In [1]: import numpy as np

In [2]: from numpy import linalg as LA

In [3]: np.set_printoptions(suppress=True, linewidth=200)

In [4]: feats = np.load("run17.npy")

In [5]: print(feats)
[[-0.6  1.  -1.  -0.9]
 [ 0.   0.8 -0.5 -0.1]
 [-0.3  0.8 -1.  -0.6]
 [-0.1  0.6  0.8 -0.4]
 [ 0.  -0.6  1.  -0.3]
 [ 0.4  0.9  0.4  0.8]
 [-0.1  1.  -1.   0. ]
 [-0.3  1.  -1.  -0.5]
 [ 0.7 -0.1  1.   1. ]
 [ 0.3 -1.   0.9  0.7]
 [-0.7 -0.2 -1.  -1. ]
 [ 0.2 -1.   1.   0.7]]

In [6]: C = feats[[10, 11]].astype(float)

In [7]: for _ in range(6):
   ...:     idx = LA.norm(feats[:, None] - C, axis=-1).argmin(axis=1)
   ...:     C = np.array([feats[idx == j].mean(axis=0) for j in range(2)])
   ...: 

In [8]: print(idx)
[0 0 0 1 1 1 0 0 1 1 0 1]

In [9]: print(np.round(C[1] - C[0], 1))
[ 0.6 -0.9  1.8  0.9]

In [10]: print(C.round(1))
[[-0.3  0.7 -0.9 -0.5]
 [ 0.2 -0.2  0.8  0.4]]

In [11]: E = np.loadtxt("out4.csv", delimiter=",")

In [12]: print(E)
[[-0.9  1.   0.7  0.8 -0.3]
 [-1.   1.   1.   0.9  1. ]
 [ 0.9 -0.8 -1.  -0.7 -1. ]
 [ 0.9  0.9 -1.   0.  -0.6]
 [-0.6  0.6  1.   0.9  1. ]
 [ 0.  -1.   0.9 -0.2  0.9]
 [ 0.8 -1.   0.  -0.3 -1. ]
 [-1.  -1.  -0.2 -1.  -0.9]
 [-0.7  1.   0.7  0.9 -0.3]
 [ 0.9 -1.   0.2  0.   0.1]
 [ 0.6 -0.3 -0.4  0.3 -0.8]
 [-0.6  0.6  0.8  0.7 -0.8]
 [-0.1  1.  -0.2  0.7  0. ]
 [ 0.7 -0.2 -0.4  0.2  1. ]
 [-0.5  0.3  0.1 -0.2 -0.9]
 [ 1.  -1.  -0.9 -0.9 -0.9]
 [ 0.7  0.6 -0.7  0.4  0.8]
 [-0.8  1.   0.8  0.9  1. ]
 [ 0.8 -0.6 -0.8 -0.1 -1. ]
 [-0.9  1.   0.   0.5 -0.7]
 [-0.9  0.9  0.9  0.7  1. ]
 [ 1.  -1.  -0.9 -0.9 -0.9]
 [ 0.5 -1.  -0.5 -1.  -0.8]
 [ 0.7 -1.  -0.4 -0.7 -0.2]
 [ 0.7 -0.6 -0.4  0.   1. ]
 [-0.9  1.  -0.6  0.5  0. ]
 [-0.9  0.9  0.9  0.8  0.3]
 [-0.9  1.   0.9  0.9  0.6]]

In [13]: cen = E - E.mean(axis=1)
ValueError: operands could not be broadcast together with shapes (28,5) (28,) 


In [14]: cen = E - E.mean(axis=0)

In [15]: left, sigma, Vt = LA.svd(cen, full_matrices=False)

In [16]: print(np.abs(Vt[0]).argmax())
1

In [17]: print(np.round(cen.mean(axis=0), 1) + 0)
[0. 0. 0. 0. 0.]

In [18]: print(np.round(sigma ** 2 / (sigma ** 2).sum(), 1) + 0)
[0.7 0.2 0.1 0.  0. ]

In [19]: rng = np.random.default_rng(704)

In [20]: M2 = E + rng.integers(-2, 3, (28, 4)) @ rng.integers(-2, 3, (4, 5))

In [21]: print(M2.round(1))
[[ 6.1  4.  -0.3  0.8 -3.3]
 [ 3.   0.   4.   3.9 -2. ]
 [-1.1  4.2 -7.  -1.7  2. ]
 [-0.1 -3.1  5.  -7.   3.4]
 [ 3.4  2.6  3.  -1.1  3. ]
 [ 4.  -5.   3.9 -0.2 -5.1]
 [-3.2  0.  -1.  -3.3  4. ]
 [-7.   2.  -4.2  0.   4.1]
 [-2.7 -5.   4.7  4.9 -4.3]
 [ 3.9  1.  -0.8  3.  -1.9]
 [ 3.6 -3.3  4.6 -1.7 -1.8]
 [ 0.4  8.6 -8.2  3.7 -0.8]
 [-2.1  8.  -6.2  1.7  5. ]
 [-7.3 -0.2 -1.4  0.2  7. ]
 [-1.5 -2.7  3.1  1.8 -1.9]
 [-3.   0.  -4.9  4.1 -1.9]
 [ 5.7  4.6  0.3 -4.6  4.8]
 [-0.8  9.  -6.2  0.9  5. ]
 [-1.2  0.4 -3.8  2.9 -2. ]
 [ 3.1  5.   1.  -7.5  5.3]
 [ 4.1  1.9  2.9  0.7  0. ]
 [ 0.  -5.   4.1  0.1 -0.9]
 [-1.5 -1.  -0.5 -7.   3.2]
 [ 2.7 -7.   5.6 -0.7 -4.2]
 [-1.3 -3.6  2.6 -1.   2. ]
 [-5.9  2.  -4.6  2.5  1. ]
 [-3.9  3.9 -4.1  2.8  1.3]
 [-5.9  3.  -3.1  3.9  2.6]]

In [22]: print(np.round(M2 - E, 1))
[[ 7.  3. -1.  0. -3.]
 [ 4. -1.  3.  3. -3.]
 [-2.  5. -6. -1.  3.]
 [-1. -4.  6. -7.  4.]
 [ 4.  2.  2. -2.  2.]
 [ 4. -4.  3.  0. -6.]
 [-4.  1. -1. -3.  5.]
 [-6.  3. -4.  1.  5.]
 [-2. -6.  4.  4. -4.]
 [ 3.  2. -1.  3. -2.]
 [ 3. -3.  5. -2. -1.]
 [ 1.  8. -9.  3.  0.]
 [-2.  7. -6.  1.  5.]
 [-8.  0. -1.  0.  6.]
 [-1. -3.  3.  2. -1.]
 [-4.  1. -4.  5. -1.]
 [ 5.  4.  1. -5.  4.]
 [ 0.  8. -7.  0.  4.]
 [-2.  1. -3.  3. -1.]
 [ 4.  4.  1. -8.  6.]
 [ 5.  1.  2.  0. -1.]
 [-1. -4.  5.  1.  0.]
 [-2.  0.  0. -6.  4.]
 [ 2. -6.  6.  0. -4.]
 [-2. -3.  3. -1.  1.]
 [-5.  1. -4.  2.  1.]
 [-3.  3. -5.  2.  1.]
 [-5.  2. -4.  3.  2.]]

In [23]: M2 = np.c_[E[:, :4] @ np.array([[1, 2, 2, 3], [0, 2, 1, 2], [3, 2, 2, 3], [2, 3, 0, 3]]), np.array([5, -8, 7, 1, 9, -8, 1, -6, 5, 5, 0, 7, 8, -8, -5, -4, 8, -1, -6, -6, -7, 7, 7, -9, -9, 8, 6, 1])]

In [24]: print(M2.round(1) + 0)
[[ 2.8  4.   0.6  3.8  5. ]
 [ 3.8  4.7  1.   4.7 -8. ]
 [-3.5 -3.9 -1.  -4.   7. ]
 [-2.1  1.6  0.7  1.5  1. ]
 [ 4.2  4.7  1.4  5.1  9. ]
 [ 2.3 -0.8  0.8  0.1 -8. ]
 [ 0.2 -1.3  0.6 -0.5  1. ]
 [-3.6 -7.4 -3.4 -8.6 -6. ]
 [ 3.2  4.7  1.   4.7  5. ]
 [ 1.5  0.2  1.2  1.3  5. ]
 [ 0.   0.7  0.1  0.9  0. ]
 [ 3.2  3.7  1.   3.9  7. ]
 [ 0.7  3.5  0.4  3.2  8. ]
 [-0.1  0.8  0.4  1.1 -8. ]
 [-0.6 -0.8 -0.5 -1.2 -5. ]
 [-3.5 -4.5 -0.8 -4.4 -4. ]
 [-0.6  2.4  0.6  2.4  8. ]
 [ 3.4  4.7  1.   4.7 -1. ]
 [-1.8 -1.5 -0.6 -1.5 -6. ]
 [ 0.1  1.7 -0.8  0.8 -6. ]
 [ 3.2  3.9  0.9  3.9 -7. ]
 [-3.5 -4.5 -0.8 -4.4  7. ]
 [-3.  -5.  -1.  -5.   7. ]
 [-1.9 -3.5 -0.4 -3.2 -9. ]
 [-0.5 -0.6  0.  -0.3 -9. ]
 [-1.7  0.5 -2.  -1.   8. ]
 [ 3.4  4.2  0.9  4.2  6. ]
 [ 3.6  4.7  1.   4.7  1. ]]

In [25]: print(LA.matrix_rank(M2))
5

In [26]: print(np.round(LA.norm(M2 - E @ LA.lstsq(E, M2)[0], axis=0), 1) + 0)
[ 0.   0.   0.   0.  30.2]

In [27]: print(LA.matrix_rank(np.c_[E, M2]))
6
